% ipython --no-banner

In [1]: import numpy as np

In [2]: import numpy.linalg as la

In [3]: np.set_printoptions(precision=1, suppress=True, linewidth=160, floatmode="fixed")

In [4]: def rnd(a):
   ...:     return np.round(a, 1) + 0
   ...: 

In [5]: mat = np.loadtxt("block5.csv", delimiter=",")

In [6]: mat
Out[6]: 
array([[ 1.0,  1.0,  1.0,  1.0,  1.0,  1.0,  1.0,  1.0],
       [ 1.0, -1.0, -1.0,  1.0, -1.0,  1.0,  1.0, -1.0],
       [ 1.0, -1.0, -1.0,  1.0,  1.0, -1.0, -1.0,  1.0]])

In [7]: mat[2] @ mat[0]
Out[7]: np.float64(0.0)

In [8]: rnd(la.norm(mat, 2))
Out[8]: np.float64(2.8)

In [9]: la.norm(mat, axis=1).argmax()
Out[9]: np.int64(0)

In [10]: rnd(la.norm(mat, "nuc"))
Out[10]: np.float64(8.5)

In [11]: rnd(la.norm(mat, axis=0))
Out[11]: array([1.7, 1.7, 1.7, 1.7, 1.7, 1.7, 1.7, 1.7])

In [12]: rnd(la.norm(mat) ** 2 / la.norm(mat, 2) ** 2)
Out[12]: np.float64(3.0)

In [13]: blk = np.stack([mat, 5 * mat, mat[::-1]])

In [14]: blk.shape
Out[14]: (3, 3, 8)

In [15]: la.matrix_rank(blk)
Out[15]: array([3, 3, 3])

In [16]: la.matrix_rank(blk.reshape(3, -1))
Out[16]: np.int64(2)

In [17]: rnd(la.norm(blk, axis=(1, 2)))
Out[17]: array([ 4.9, 24.5,  4.9])

In [18]: blk.sum(axis=0)
Out[18]: 
array([[ 7.0,  5.0,  5.0,  7.0,  7.0,  5.0,  5.0,  7.0],
       [ 7.0, -7.0, -7.0,  7.0, -7.0,  7.0,  7.0, -7.0],
       [ 7.0, -5.0, -5.0,  7.0,  7.0, -5.0, -5.0,  7.0]])

In [19]: (blk @ mat.T).shape
Out[19]: (3, 3, 3)

In [20]: f = np.array([3, 0])

In [21]: np.array([np.convolve(row, f, "same") for row in mat])
Out[21]: 
array([[ 3.0,  3.0,  3.0,  3.0,  3.0,  3.0,  3.0,  3.0],
       [ 3.0, -3.0, -3.0,  3.0, -3.0,  3.0,  3.0, -3.0],
       [ 3.0, -3.0, -3.0,  3.0,  3.0, -3.0, -3.0,  3.0]])

In [22]: np.convolve(mat[0], f)
Out[22]: array([3.0, 3.0, 3.0, 3.0, 3.0, 3.0, 3.0, 3.0, 0.0])

In [23]: K = np.diag(np.array([-2, 0, 2]))

In [24]: K
Out[24]: 
array([[-2,  0,  0],
       [ 0,  0,  0],
       [ 0,  0,  2]])

In [25]: # 3 blocks once reordered

In [26]: ev, evecs = la.eigh(K)

In [27]: vec = np.array([-3, 5, -4])

In [28]: rnd(vec @ K @ vec / (vec @ vec)), ev[0], ev[-1]
Out[28]: (np.float64(0.3), np.float64(-2.0), np.float64(2.0))

In [29]: evecs * np.abs(ev) @ evecs.T
Out[29]: 
array([[2.0, 0.0, 0.0],
       [0.0, 0.0, 0.0],
       [0.0, 0.0, 2.0]])

In [30]: evecs * np.maximum(ev, 0) @ evecs.T
Out[30]: 
array([[0.0, 0.0, 0.0],
       [0.0, 0.0, 0.0],
       [0.0, 0.0, 2.0]])

In [31]: G = mat.T @ mat

In [32]: np.trace(G), (mat ** 2).sum()
Out[32]: (np.float64(24.0), np.float64(24.0))

In [33]: np.allclose(G, G.T)
Out[33]: True

In [34]: G
Out[34]: 
array([[ 3.0, -1.0, -1.0,  3.0,  1.0,  1.0,  1.0,  1.0],
       [-1.0,  3.0,  3.0, -1.0,  1.0,  1.0,  1.0,  1.0],
       [-1.0,  3.0,  3.0, -1.0,  1.0,  1.0,  1.0,  1.0],
       [ 3.0, -1.0, -1.0,  3.0,  1.0,  1.0,  1.0,  1.0],
       [ 1.0,  1.0,  1.0,  1.0,  3.0, -1.0, -1.0,  3.0],
       [ 1.0,  1.0,  1.0,  1.0, -1.0,  3.0,  3.0, -1.0],
       [ 1.0,  1.0,  1.0,  1.0, -1.0,  3.0,  3.0, -1.0],
       [ 1.0,  1.0,  1.0,  1.0,  3.0, -1.0, -1.0,  3.0]])

In [35]: np.diag(G)
Out[35]: array([3.0, 3.0, 3.0, 3.0, 3.0, 3.0, 3.0, 3.0])

In [36]: K @ K
Out[36]: 
array([[4, 0, 0],
       [0, 0, 0],
       [0, 0, 4]])

In [37]: (K + K.T) / 2
Out[37]: 
array([[-2.0,  0.0,  0.0],
       [ 0.0,  0.0,  0.0],
       [ 0.0,  0.0,  2.0]])

In [38]: rnd(np.sort(np.abs(la.eigvals(K))))
Out[38]: array([0.0, 2.0, 2.0])

In [39]: np.allclose(K, K.T)
Out[39]: True

In [40]: rnd(np.abs(la.eigvals(K)).max())
Out[40]: np.float64(2.0)

In [41]: la.matrix_power(K, 4)
Out[41]: 
array([[16,  0,  0],
       [ 0,  0,  0],
       [ 0,  0, 16]])

In [42]: f = np.array([0, 3, 0])

In [43]: data = np.array([np.roll(f, i) for i in range(3)])

In [44]: data
Out[44]: 
array([[0, 3, 0],
       [0, 0, 3],
       [3, 0, 0]])

In [45]: data @ (-1.0) ** np.arange(3)
Out[45]: array([-3.0,  3.0,  3.0])

In [46]: O, Rm = la.qr(data)

In [47]: O.shape, Rm.shape
Out[47]: ((3, 3), (3, 3))

In [48]: O @ Rm
Out[48]: 
array([[0.0, 3.0, 0.0],
       [0.0, 0.0, 3.0],
       [3.0, 0.0, 0.0]])

In [49]: abs(Rm[0, 0]), rnd(la.norm(data[:, 0]))
Out[49]: (np.float64(3.0), np.float64(3.0))

In [50]: feats = np.array([[4, 2, -2, -6], [2, 1, -1, -3], [-2, -1, 1, 3], [-6, -3, 3, 9]])

In [51]: # equal to its transpose

In [52]: rnd(np.poly(feats))
Out[52]: array([  1.0, -15.0,   0.0,   0.0,   0.0])

In [53]: np.kron(np.eye(2, dtype=int), feats)
Out[53]: 
array([[ 4,  2, -2, -6,  0,  0,  0,  0],
       [ 2,  1, -1, -3,  0,  0,  0,  0],
       [-2, -1,  1,  3,  0,  0,  0,  0],
       [-6, -3,  3,  9,  0,  0,  0,  0],
       [ 0,  0,  0,  0,  4,  2, -2, -6],
       [ 0,  0,  0,  0,  2,  1, -1, -3],
       [ 0,  0,  0,  0, -2, -1,  1,  3],
       [ 0,  0,  0,  0, -6, -3,  3,  9]])

In [54]: rnd(la.det(feats.T))
Out[54]: np.float64(0.0)

In [55]: np.einsum("ij,ji->", feats, feats)
Out[55]: np.int64(225)

In [56]: rnd(la.eigvals(feats).sum().real)
Out[56]: np.float64(15.0)

In [57]: rnd(la.eigvals(feats))
Out[57]: array([ 0.0, 15.0,  0.0,  0.0])

In [58]: m1 = np.load("out2.npy")

In [59]: m1
Out[59]: 
array([[ 0,  9, 27,  0],
       [ 0,  1,  3,  0],
       [ 0,  7, 21,  0]])

In [60]: t = np.radians(60)

In [61]: Rm = np.eye(4)

In [62]: Rm[2, 2] = Rm[3, 3] = np.cos(t)

In [63]: Rm[2, 3], Rm[3, 2] = -np.sin(t), np.sin(t)

In [64]: rnd(Rm)
Out[64]: 
array([[ 1.0,  0.0,  0.0,  0.0],
       [ 0.0,  1.0,  0.0,  0.0],
       [ 0.0,  0.0,  0.5, -0.9],
       [ 0.0,  0.0,  0.9,  0.5]])

In [65]: A2 = m1 @ Rm.T

In [66]: np.allclose(la.norm(m1, axis=1), la.norm(A2, axis=1))
Out[66]: True

In [67]: rnd(la.svd(m1, compute_uv=False)), rnd(la.svd(A2, compute_uv=False))
Out[67]: (array([36.2,  0.0,  0.0]), array([36.2,  0.0,  0.0]))

In [68]: rnd(A2)
Out[68]: 
array([[ 0.0,  9.0, 13.5, 23.4],
       [ 0.0,  1.0,  1.5,  2.6],
       [ 0.0,  7.0, 10.5, 18.2]])

In [69]: rnd(la.det(Rm)), np.trace(Rm)
Out[69]: (np.float64(1.0), np.float64(3.0))

In [70]: la.norm(A2, axis=1).argmax()
Out[70]: np.int64(0)

In [71]: rnd(la.norm(A2) ** 2 / la.norm(A2, 2) ** 2)
Out[71]: np.float64(1.0)

In [72]: rnd(la.norm(A2, 2))
Out[72]: np.float64(36.2)

In [73]: rnd(la.norm(A2[0] - A2[1]))
Out[73]: np.float64(25.3)

In [74]: rnd(la.norm(A2[0], 1)), rnd(la.norm(A2[0], np.inf))
Out[74]: (np.float64(45.9), np.float64(23.4))

In [75]: rnd(la.norm(A2, axis=1))
Out[75]: array([28.5,  3.2, 22.1])

In [76]: rnd(la.norm(m1, 2) / la.norm(m1))
Out[76]: np.float64(1.0)

In [77]: [round(float(x), 1) for x in la.svd(m1, compute_uv=False)[:3]]
Out[77]: [36.2, 0.0, 0.0]

In [78]: A2 = np.array([[7, 5, 2], [8, -7, -8], [-9, 0, -5]])

In [79]: W0 = np.triu(A2, 1)

In [80]: W0
Out[80]: 
array([[ 0,  5,  2],
       [ 0,  0, -8],
       [ 0,  0,  0]])

In [81]: # triangular, det is the product of the diagonal

In [82]: U, sigma, vt = la.svd(W0)

In [83]: np.argmax(sigma[:-1] / (sigma[1:] + 1e-6)) + 1
Out[83]: np.int64(2)

In [84]: A2 = U[:, :2] @ np.diag(sigma[:2]) @ vt[:2]

In [85]: la.matrix_rank(A2)
Out[85]: np.int64(2)

In [86]: rnd(la.norm(W0 - A2) / la.norm(W0))
Out[86]: np.float64(0.0)

In [87]: J = np.load("test8.npy")

In [88]: J
Out[88]: 
array([[ 3.1,  1.3,  0.4],
       [ 6.8, -7.4,  1.2],
       [-1.0, -5.4, -2.8],
       [ 5.3, -1.9, -3.1],
       [-1.6, -2.3, -0.5],
       [ 0.3, -0.1, -1.0],
       [ 0.2, -2.1,  0.6],
       [-0.7,  0.7,  2.7],
       [ 2.4,  0.7,  0.6],
       [ 5.7,  2.2, -2.1],
       [-1.2, -1.8, -0.5],
       [-1.1, -3.0, -1.2]])

In [89]: cen = J - J.mean(axis=0)

In [90]: evecs = la.svd(cen)[2][:2]

In [91]: A2 = cen - cen @ evecs.T @ evecs

In [92]: rnd(np.diag(evecs.T @ evecs))
Out[92]: array([1.0, 1.0, 0.0])

In [93]: d = la.norm(J[:, None] - J[None], axis=-1)

In [94]: la.matrix_rank(d ** 2)
Out[94]: np.int64(5)

In [95]: d[5].round(6).argsort(kind="stable")[:4]
Out[95]: array([ 5, 10,  6,  8])

In [96]: rnd(d[:5, :5])
Out[96]: 
array([[ 0.0,  9.5,  8.5,  5.2,  6.0],
       [ 9.5,  0.0,  9.0,  7.1, 10.0],
       [ 8.5,  9.0,  0.0,  7.2,  3.9],
       [ 5.2,  7.1,  7.2,  0.0,  7.4],
       [ 6.0, 10.0,  3.9,  7.4,  0.0]])

In [97]: np.flatnonzero(d[5] < d.mean() / 2)
Out[97]: array([ 5,  6, 10])

In [98]: rnd(la.norm(J, axis=1))
Out[98]: array([ 3.4, 10.1,  6.2,  6.4,  2.8,  1.0,  2.2,  2.9,  2.6,  6.5,  2.2,  3.4])

In [99]: np.unravel_index(d.round(6).argmax(), d.shape)
Out[99]: (np.int64(1), np.int64(7))

In [100]: (d + 1e9 * np.eye(12)).round(6).argmin(axis=1)
Out[100]: array([ 8,  3, 11,  9, 10, 10, 10,  6,  0,  0,  4,  4])

In [101]: W2 = J[[3, 2]].astype(float)

In [102]: for _ in range(4):
     ...:     labels = la.norm(J[:, None] - W2, axis=-1).argmin(axis=1)
     ...:     W2 = np.array([J[labels == j].mean(axis=0) for j in range(2)])
     ...: 

In [103]: labels
Out[103]: array([0, 0, 1, 0, 1, 1, 1, 1, 0, 0, 1, 1])

In [104]: np.abs(W2[1] - W2[0]).argmax()
Out[104]: np.int64(0)

In [105]: rnd(W2[1] - W2[0])
Out[105]: array([-5.4, -1.0,  0.2])

In [106]: labels = J[:, 1] > np.median(J[:, 1])

In [107]: f = J[labels].mean(axis=0) - J[~labels].mean(axis=0)

In [108]: rnd(f)
Out[108]: array([0.2, 4.2, 1.0])

In [109]: A2 = J / np.sqrt((J ** 2).mean(axis=1, keepdims=True))

In [110]: rnd(J - J.mean(axis=1, keepdims=True))
Out[110]: 
array([[ 1.5, -0.3, -1.2],
       [ 6.6, -7.6,  1.0],
       [ 2.1, -2.3,  0.3],
       [ 5.2, -2.0, -3.2],
       [-0.1, -0.8,  1.0],
       [ 0.6,  0.2, -0.7],
       [ 0.6, -1.7,  1.0],
       [-1.6, -0.2,  1.8],
       [ 1.2, -0.5, -0.6],
       [ 3.8,  0.3, -4.0],
       [ 0.0, -0.6,  0.7],
       [ 0.7, -1.2,  0.6]])

In [111]: la.matrix_rank(J - J.mean(axis=1, keepdims=True))
Out[111]: np.int64(2)

In [112]: arr = np.loadtxt("arr.csv", delimiter=",")

In [113]: arr
Out[113]: 
array([[0.7, 0.3, 0.0],
       [0.5, 0.5, 0.0],
       [0.3, 0.0, 0.7]])

In [114]: A2 = np.array([[0, -5], [2, -3], [8, -7]])

In [115]: rnd(np.einsum("ij,ij->i", arr, arr))
Out[115]: array([0.6, 0.5, 0.6])

In [116]: rnd(arr @ A2)
Out[116]: 
array([[ 0.6, -4.4],
       [ 1.0, -4.0],
       [ 5.6, -6.4]])

In [117]: np.vstack([arr, A2.T]).shape
Out[117]: (5, 3)

In [118]: np.einsum("ij->j", arr)
Out[118]: array([1.5, 0.8, 0.7])

In [119]: la.matrix_rank(arr @ A2)
Out[119]: np.int64(2)

In [120]: rnd(np.einsum("ik,kj->ij", arr, A2))
Out[120]: 
array([[ 0.6, -4.4],
       [ 1.0, -4.0],
       [ 5.6, -6.4]])

In [121]: rnd(A2.T @ arr.T)
Out[121]: 
array([[ 0.6,  1.0,  5.6],
       [-4.4, -4.0, -6.4]])

In [122]: rnd(np.sort(np.abs(la.eigvals(arr)))[::-1])
Out[122]: array([1.0, 0.7, 0.2])

In [123]: pr = np.eye(3)[1]

In [124]: for _ in range(3):
     ...:     pr = pr @ arr
     ...:     print(pr.round(1))
     ...: 
[0.5 0.5 0.0]
[0.6 0.4 0.0]
[0.6 0.4 0.0]
